$ python3 -q
>>> import numpy as np
>>> np.set_printoptions(suppress=True, linewidth=160)
>>> mat = np.load("x.npy")
>>> mat
array([[-5.98,  4.  , -7.  , -1.  ,  5.  ],
       [ 1.  , -2.98,  7.  , -7.  , -8.  ],
       [ 8.  ,  8.  , -1.98,  1.  ,  7.  ],
       [-5.  ,  7.  ,  8.  , -1.98, -4.  ],
       [-6.  ,  4.  , -7.  , -1.  ,  5.02]])
>>> f = np.array([0, 2])
>>> np.round(np.cross(mat[4, :3], mat[1, :3]), 2)
array([ 7.14, 35.  , 13.88])
>>> np.array([np.convolve(row, f, "same") for row in mat])
array([[  0.  , -11.96,   8.  , -14.  ,  -2.  ],
       [  0.  ,   2.  ,  -5.96,  14.  , -14.  ],
       [  0.  ,  16.  ,  16.  ,  -3.96,   2.  ],
       [  0.  , -10.  ,  14.  ,  16.  ,  -3.96],
       [  0.  , -12.  ,   8.  , -14.  ,  -2.  ]])
>>> left, sigma, vt = np.linalg.svd(mat)
>>> sigma.round(2)
array([20.51, 13.22, 11.76,  5.64,  0.01])
>>> B = left[:, :4] @ np.diag(sigma[:4]) @ vt[:4]
>>> round(float(np.linalg.norm(mat - B, 2)), 2), np.round(sigma[4], 2)
(0.01, np.float64(0.01))
>>> np.linalg.matrix_rank(B)
np.int64(4)
>>> np.round(np.linalg.norm(mat - B) / np.linalg.norm(mat), 2)
np.float64(0.0)
>>> np.linalg.matrix_rank(mat, rtol=0.05)
np.int64(4)
>>> B = mat / np.linalg.norm(mat, axis=1, keepdims=True)
>>> cov = B @ B.T
>>> (cov - 2 * np.eye(5)).round(6).argmax(axis=1)
array([4, 3, 0, 1, 0])
>>> cov.round(2)
array([[ 1.  , -0.68,  0.21, -0.11,  1.  ],
       [-0.68,  1.  , -0.52,  0.46, -0.68],
       [ 0.21, -0.52,  1.  , -0.18,  0.21],
       [-0.11,  0.46, -0.18,  1.  , -0.11],
       [ 1.  , -0.68,  0.21, -0.11,  1.  ]])
>>> cov[1].round(2)
array([-0.68,  1.  , -0.52,  0.46, -0.68])
>>> data = np.load("dump.npy")
>>> data
array([[-1.,  0., -2.,  0.,  0.,  0.],
       [-2.,  1.,  0.,  0.,  0.,  0.],
       [ 1.,  2.,  1.,  0.,  0.,  0.],
       [ 0.,  0.,  0.,  1.,  1.,  0.],
       [ 0.,  0.,  0.,  2.,  3.,  2.],
       [ 0.,  0.,  0.,  1.,  2.,  1.]])
>>> def softmax(z):
...     e = np.exp(z - z.max(axis=-1, keepdims=True))
...     return e / e.sum(axis=-1, keepdims=True)
... 
>>> np.round(softmax(data[3]), 2)
array([0.11, 0.11, 0.11, 0.29, 0.29, 0.11])
>>> np.round(softmax(data).sum(axis=1), 2)
array([1., 1., 1., 1., 1., 1.])
>>> np.round(softmax(10 * data[3]), 2) + 0
array([0. , 0. , 0. , 0.5, 0.5, 0. ])
>>> S = data @ data.T / np.sqrt(6)
>>> np.round(softmax(S + np.triu(np.full(S.shape, -np.inf), 1)), 2) + 0
array([[1.  , 0.  , 0.  , 0.  , 0.  , 0.  ],
       [0.23, 0.77, 0.  , 0.  , 0.  , 0.  ],
       [0.02, 0.08, 0.9 , 0.  , 0.  , 0.  ],
       [0.19, 0.19, 0.19, 0.43, 0.  , 0.  ],
       [0.  , 0.  , 0.  , 0.01, 0.99, 0.  ],
       [0.01, 0.01, 0.01, 0.04, 0.77, 0.15]])
>>> np.round(softmax(S)[3] @ data, 2)
array([-0.12,  0.18, -0.06,  1.29,  1.97,  1.15])
>>> softmax(S).round(6).argmax(axis=1)
array([0, 1, 2, 4, 4, 4])
>>> t = np.radians(30)
>>> Rm = np.eye(6)
>>> Rm[2, 2] = Rm[5, 5] = np.cos(t)
>>> Rm[2, 5], Rm[5, 2] = -np.sin(t), np.sin(t)
>>> Rm.round(2)
array([[ 1.  ,  0.  ,  0.  ,  0.  ,  0.  ,  0.  ],
       [ 0.  ,  1.  ,  0.  ,  0.  ,  0.  ,  0.  ],
       [ 0.  ,  0.  ,  0.87,  0.  ,  0.  , -0.5 ],
       [ 0.  ,  0.  ,  0.  ,  1.  ,  0.  ,  0.  ],
       [ 0.  ,  0.  ,  0.  ,  0.  ,  1.  ,  0.  ],
       [ 0.  ,  0.  ,  0.5 ,  0.  ,  0.  ,  0.87]])
>>> B = data @ Rm.T
>>> np.round(np.abs(B - data).max(axis=0), 2)
array([0., 0., 1., 0., 0., 1.])
>>> B.round(2)
array([[-1.  ,  0.  , -1.73,  0.  ,  0.  , -1.  ],
       [-2.  ,  1.  ,  0.  ,  0.  ,  0.  ,  0.  ],
       [ 1.  ,  2.  ,  0.87,  0.  ,  0.  ,  0.5 ],
       [ 0.  ,  0.  ,  0.  ,  1.  ,  1.  ,  0.  ],
       [ 0.  ,  0.  , -1.  ,  2.  ,  3.  ,  1.73],
       [ 0.  ,  0.  , -0.5 ,  1.  ,  2.  ,  0.87]])
>>> round(float(np.linalg.det(Rm)), 2), round(float(np.trace(Rm)), 2)
(1.0, 5.73)
>>> np.allclose(data @ data.T, B @ B.T)
True
>>> np.round(np.linalg.svd(data, compute_uv=False), 2), np.round(np.linalg.svd(B, compute_uv=False), 2)
(array([4.94, 3.  , 2.3 , 1.3 , 0.7 , 0.29]), array([4.94, 3.  , 2.3 , 1.3 , 0.7 , 0.29]))
>>> F = np.load("sample9.npy")
>>> F.round(2)
array([[-13.88,  -1.64,  -9.75, -29.14,  10.63],
       [-13.43,  -1.79,  -9.49, -28.15,  10.26],
       [-11.26,  -2.47,  -8.2 , -23.39,   8.52],
       [ -9.2 ,  -2.96,  -6.88, -18.82,   6.9 ],
       [ -8.25,  -3.12,  -6.24, -16.69,   6.17],
       [ -7.19,  -3.24,  -5.5 , -14.3 ,   5.36],
       [ -5.75,  -3.27,  -4.43, -11.02,   4.28],
       [ -5.26,  -3.24,  -4.04,  -9.89,   3.91],
       [ -5.15,  -3.22,  -3.95,  -9.64,   3.83],
       [ -4.57,  -3.13,  -3.48,  -8.3 ,   3.41],
       [ -3.57,  -2.86,  -2.63,  -6.03,   2.7 ],
       [ -3.03,  -2.63,  -2.15,  -4.81,   2.32],
       [ -2.13,  -2.06,  -1.32,  -2.85,   1.69],
       [ -1.06,  -1.04,  -0.4 ,  -0.91,   0.93],
       [ -0.98,  -0.95,  -0.35,  -0.8 ,   0.87],
       [  0.87,   0.28,  -0.2 ,   0.11,  -0.93],
       [  1.6 ,   0.16,  -0.54,   0.11,  -1.78],
       [  1.81,   0.08,  -0.65,   0.12,  -2.03],
       [  5.13,  -2.23,  -2.52,   0.71,  -5.98],
       [  5.93,  -2.93,  -2.96,   0.97,  -6.91],
       [  7.75,  -4.64,  -3.93,   1.71,  -9.06],
       [  8.3 ,  -5.19,  -4.22,   1.97,  -9.71],
       [ 12.39,  -9.34,  -6.23,   4.19, -14.47],
       [ 18.05, -15.35,  -8.77,   7.94, -20.98]])
>>> Xs = F - F.mean(axis=0)
>>> evecs = np.linalg.svd(Xs)[2][:3]
>>> B = Xs - Xs @ evecs.T @ evecs
>>> np.linalg.norm(B, axis=1).round(6).argmax()
np.int64(0)
>>> np.round(np.diag(evecs.T @ evecs), 2)
array([0.44, 0.92, 0.29, 0.83, 0.53])
>>> np.round((Xs @ evecs.T).std(axis=0), 2)
array([14.52,  5.05,  1.44])
>>> C = F[[19, 22]].astype(float)
>>> for _ in range(5):
...     z = np.linalg.norm(F[:, None] - C, axis=-1).argmin(axis=1)
...     C = np.array([F[z == j].mean(axis=0) for j in range(2)])
... 
>>> z
array([0, 0, 0, 0, 0, 0, 0, 0, 0, 0, 0, 0, 0, 0, 0, 0, 0, 0, 1, 1, 1, 1, 1, 1])
>>> np.abs(C[1] - C[0]).argmax()
np.int64(4)
>>> np.round(C[1] - C[0], 2)
array([ 14.62,  -4.55,  -0.87,  13.16, -14.91])
>>> r = np.linalg.matrix_rank(F)
>>> r
np.int64(3)
>>> N = np.linalg.svd(F)[2][r:].T
>>> np.round(N @ N.T, 2)
array([[ 0.56, -0.09,  0.09, -0.12,  0.47],
       [-0.09,  0.08, -0.23,  0.12,  0.01],
       [ 0.09, -0.23,  0.71, -0.33, -0.18],
       [-0.12,  0.12, -0.33,  0.17,  0.01],
       [ 0.47,  0.01, -0.18,  0.01,  0.47]])
>>> [int(np.linalg.matrix_rank(F[:, :j + 1])) for j in range(5)]
[1, 2, 3, 3, 3]
>>> [int(np.linalg.matrix_rank(F[:i])) for i in range(1, len(F) + 1)]
[1, 2, 3, 3, 3, 3, 3, 3, 3, 3, 3, 3, 3, 3, 3, 3, 3, 3, 3, 3, 3, 3, 3, 3]
>>> N.shape
(5, 2)
>>> [int(np.linalg.matrix_rank(np.delete(F, i, axis=0))) for i in range(24)]
[3, 3, 3, 3, 3, 3, 3, 3, 3, 3, 3, 3, 3, 3, 3, 3, 3, 3, 3, 3, 3, 3, 3, 3]
>>> left, sigma, vt = np.linalg.svd(F)
>>> np.argmax(sigma[:-1] / (sigma[1:] + 1e-6)) + 1
np.int64(3)
>>> B = left[:, :3] @ np.diag(sigma[:3]) @ vt[:3]
>>> round(np.abs(F - B).max(), 2)
np.float64(0.0)
>>> round(np.linalg.norm(F - B) / np.linalg.norm(F), 2)
np.float64(0.0)
>>> np.round(np.linalg.norm(F - B, 2), 2), round(sigma[3], 2)
(np.float64(0.0), np.float64(0.0))
>>> np.linalg.matrix_rank(F, rtol=0.05)
np.int64(3)
>>> rng = np.random.default_rng(621)
>>> B = F + rng.integers(-2, 3, (24, 3)) @ rng.integers(-2, 3, (3, 5))
>>> B.round(2)
array([[-13.88,   1.36,  -9.75, -28.14,   7.63],
       [-15.43,   4.21,  -7.49, -30.15,   6.26],
       [ -6.26,  -4.47, -13.2 , -23.39,   9.52],
       [ -4.2 ,  -1.96, -11.88, -17.82,   4.9 ],
       [ -0.25,   3.88, -14.24, -21.69,   1.17],
       [-11.19,  -7.24,  -1.5 , -14.3 ,   9.36],
       [-10.75,  -1.27,   0.57, -11.02,   3.28],
       [ -1.26,  -3.24,  -8.04, -15.89,   5.91],
       [ -9.15,  -9.22,   0.05,  -5.64,   7.83],
       [-10.57,  -1.13,   2.52, -10.3 ,   3.41],
       [ -3.57,  -7.86,  -2.63,  -3.03,   5.7 ],
       [  1.97,  -1.63,  -7.15,  -3.81,   0.32],
       [  1.87,   3.94,  -5.32,  -6.85,  -2.31],
       [ -4.06,  -3.04,   2.6 ,  -2.91,   3.93],
       [  6.02,   1.05,  -7.35,  -4.8 ,  -0.13],
       [  0.87,  -5.72,  -0.2 ,  -1.89,   5.07],
       [ -0.4 ,   2.16,   1.46,   6.11,  -5.78],
       [  0.81,   0.08,   0.35,  -1.88,  -1.03],
       [  7.13,   1.77,  -4.52,  -3.29,  -7.98],
       [  9.93,  -1.93,  -6.96,  -0.03,  -7.91],
       [ 13.75,  -1.64,  -9.93,   0.71, -12.06],
       [  8.3 ,  -7.19,  -4.22,   5.97,  -9.71],
       [ 13.39,  -1.34,  -7.23,   4.19, -21.47],
       [ 26.05, -11.35, -16.77,   1.94, -22.98]])
>>> np.abs(B - F).sum(axis=1)
array([ 7., 16., 13., 14., 33., 16., 13., 16., 22., 16., 11., 14., 22., 13., 21., 14., 16.,  5., 14., 11., 19.,  6., 17., 28.])
